% ipython --no-banner

In [1]: import numpy as np

In [2]: import numpy.linalg as la

In [3]: np.set_printoptions(suppress=True, linewidth=100)

In [4]: W0 = np.loadtxt("a.csv", delimiter=",")

In [5]: print(W0.round(2) + 0)
[[ 0.83 -0.02 -0.26  0.01  0.15 -0.01  0.23]
 [-0.02  1.   -0.03  0.    0.02  0.    0.02]
 [-0.26 -0.03  0.61  0.01  0.22 -0.01  0.35]
 [ 0.01  0.    0.01  1.   -0.01  0.   -0.01]
 [ 0.15  0.02  0.22 -0.01  0.88  0.01 -0.2 ]
 [-0.01  0.   -0.01  0.    0.01  1.    0.01]
 [ 0.23  0.02  0.35 -0.01 -0.2   0.01  0.69]]

In [6]: # symmetric, so the eigenvalues are real

In [7]: rng = np.random.default_rng(56)

In [8]: M2 = W0 + rng.integers(-2, 3, (7, 6)) @ rng.integers(-2, 3, (6, 7))

In [9]: print(M2.round(2) + 0)
[[-3.17 -2.02  3.74 -0.99 -5.85  0.99  4.23]
 [-1.02 -4.    2.97 -4.   -0.98 -4.    0.02]
 [-5.26 -4.03  5.61 -0.99 -3.78 -4.01  5.35]
 [-2.99  2.    2.01  1.   -5.01  0.    0.99]
 [ 4.15 -1.98  5.22 -3.01 -2.12  4.01  3.8 ]
 [ 1.99 -2.    4.99  2.   -0.99 -1.    9.01]
 [-1.77 -0.98 -1.65 -2.01  0.8  -2.99 -4.31]]

In [10]: print(np.round(la.svd(M2 - W0, compute_uv=False), 2) + 0)
[18.46 11.19  8.17  7.26  2.3   0.47  0.  ]

In [11]: Q, r_ = la.qr(M2)

In [12]: print(round(np.trace(Q @ Q.T), 2))
7.0

In [13]: print(np.round(np.abs(np.diag(r_)), 2))
[8.48 6.78 6.91 4.19 2.27 2.99 0.21]

In [14]: print(np.allclose(r_.T @ r_, M2.T @ M2))
True

In [15]: print(np.round(Q.T @ Q, 2) + 0)
[[1. 0. 0. 0. 0. 0. 0.]
 [0. 1. 0. 0. 0. 0. 0.]
 [0. 0. 1. 0. 0. 0. 0.]
 [0. 0. 0. 1. 0. 0. 0.]
 [0. 0. 0. 0. 1. 0. 0.]
 [0. 0. 0. 0. 0. 1. 0.]
 [0. 0. 0. 0. 0. 0. 1.]]
